In [1]: import numpy as np

In [2]: np.set_printoptions(precision=4, suppress=True, linewidth=100)

In [3]: A = np.load("run0.npy")

In [4]: A
Out[4]: 
array([[0.1136, 0.2045, 0.1818, 0.1136, 0.0227, 0.1591, 0.1136, 0.0227, 0.0682],
       [0.093 , 0.1628, 0.    , 0.093 , 0.186 , 0.1395, 0.2093, 0.093 , 0.0233],
       [0.1765, 0.0392, 0.1765, 0.1176, 0.    , 0.0784, 0.0784, 0.1765, 0.1569],
       [0.0806, 0.129 , 0.129 , 0.129 , 0.129 , 0.1452, 0.129 , 0.0323, 0.0968],
       [0.1698, 0.1132, 0.1509, 0.1698, 0.0377, 0.1509, 0.0566, 0.0755, 0.0755],
       [0.2143, 0.    , 0.0714, 0.1786, 0.1429, 0.0714, 0.1786, 0.1429, 0.    ],
       [0.1273, 0.0364, 0.1636, 0.1636, 0.0727, 0.1636, 0.1091, 0.0364, 0.1273],
       [0.2069, 0.0345, 0.0345, 0.    , 0.069 , 0.1034, 0.2414, 0.2414, 0.069 ],
       [0.0625, 0.0625, 0.1562, 0.1562, 0.25  , 0.125 , 0.0312, 0.0312, 0.125 ]])

In [5]: # row-stochastic, so 1 is an eigenvalue

In [6]: Q, r_ = np.linalg.qr(A)

In [7]: np.allclose(r_.T @ r_, A.T @ A)
Out[7]: True

In [8]: np.round(abs(r_[0, 0]), 4), round(float(np.linalg.norm(A[:, 0])), 4)
Out[8]: (np.float64(0.4437), 0.4437)

In [9]: Q.shape, r_.shape
Out[9]: ((9, 9), (9, 9))

In [10]: np.trace(Q @ Q.T)
Out[10]: np.float64(9.0)

In [11]: np.abs(np.diag(r_))
Out[11]: array([0.4437, 0.2531, 0.2153, 0.1479, 0.2108, 0.0755, 0.0886, 0.0611, 0.0038])

In [12]: np.round(Q.T @ Q, 4) + 0
Out[12]: 
array([[1., 0., 0., 0., 0., 0., 0., 0., 0.],
       [0., 1., 0., 0., 0., 0., 0., 0., 0.],
       [0., 0., 1., 0., 0., 0., 0., 0., 0.],
       [0., 0., 0., 1., 0., 0., 0., 0., 0.],
       [0., 0., 0., 0., 1., 0., 0., 0., 0.],
       [0., 0., 0., 0., 0., 1., 0., 0., 0.],
       [0., 0., 0., 0., 0., 0., 1., 0., 0.],
       [0., 0., 0., 0., 0., 0., 0., 1., 0.],
       [0., 0., 0., 0., 0., 0., 0., 0., 1.]])

In [13]: np.linalg.matrix_rank(A, rtol=0.1)
Out[13]: np.int64(5)

In [14]: np.linalg.cond(A) > 100
Out[14]: np.True_

In [15]: np.argsort(-np.linalg.norm(A, axis=0).round(6), kind="stable")[:3]
Out[15]: array([0, 6, 3])

In [16]: A2 = np.linalg.inv(A)

In [17]: round(float(np.linalg.det(A) * np.linalg.det(A2)), 4)
Out[17]: 1.0

In [18]: round(float(np.linalg.slogdet(A)[0]), 4)
Out[18]: -1.0

In [19]: round(float(np.linalg.cond(A)), 4)
Out[19]: 646.5416

In [20]: np.linalg.matrix_power(A, 100)
Out[20]: 
array([[0.1394, 0.0877, 0.1237, 0.1272, 0.0938, 0.1264, 0.1268, 0.0918, 0.0832],
       [0.1394, 0.0877, 0.1237, 0.1272, 0.0938, 0.1264, 0.1268, 0.0918, 0.0832],
       [0.1394, 0.0877, 0.1237, 0.1272, 0.0938, 0.1264, 0.1268, 0.0918, 0.0832],
       [0.1394, 0.0877, 0.1237, 0.1272, 0.0938, 0.1264, 0.1268, 0.0918, 0.0832],
       [0.1394, 0.0877, 0.1237, 0.1272, 0.0938, 0.1264, 0.1268, 0.0918, 0.0832],
       [0.1394, 0.0877, 0.1237, 0.1272, 0.0938, 0.1264, 0.1268, 0.0918, 0.0832],
       [0.1394, 0.0877, 0.1237, 0.1272, 0.0938, 0.1264, 0.1268, 0.0918, 0.0832],
       [0.1394, 0.0877, 0.1237, 0.1272, 0.0938, 0.1264, 0.1268, 0.0918, 0.0832],
       [0.1394, 0.0877, 0.1237, 0.1272, 0.0938, 0.1264, 0.1268, 0.0918, 0.0832]])

In [21]: A @ np.ones(9)
Out[21]: array([1., 1., 1., 1., 1., 1., 1., 1., 1.])

In [22]: A.sum(axis=1)
Out[22]: array([1., 1., 1., 1., 1., 1., 1., 1., 1.])

In [23]: p = np.eye(9)[8]

In [24]: for _ in range(6):
    ...:     p = p @ A
    ...:     print(p.round(4))
    ...: 
[0.0625 0.0625 0.1562 0.1562 0.25   0.125  0.0312 0.0312 0.125 ]
[0.1406 0.0876 0.1315 0.1409 0.0962 0.1242 0.1039 0.0892 0.086 ]
[0.1387 0.0895 0.1238 0.1267 0.0942 0.1257 0.126  0.0921 0.0833]
[0.1394 0.0878 0.1234 0.1271 0.094  0.1264 0.1269 0.0919 0.0831]
[0.1394 0.0877 0.1237 0.1272 0.0938 0.1264 0.1268 0.0918 0.0832]
[0.1394 0.0877 0.1237 0.1272 0.0938 0.1264 0.1268 0.0918 0.0832]

In [25]: Q, evecs = np.linalg.qr(A[:, :8])[0], np.linalg.qr(A[:, 8:])[0]

In [26]: sv = np.linalg.svd(Q.T @ evecs, compute_uv=False)

In [27]: round(float(np.linalg.norm(Q @ Q.T - evecs @ evecs.T, 2)), 4)
Out[27]: 1.0

In [28]: sv
Out[28]: array([0.9999])
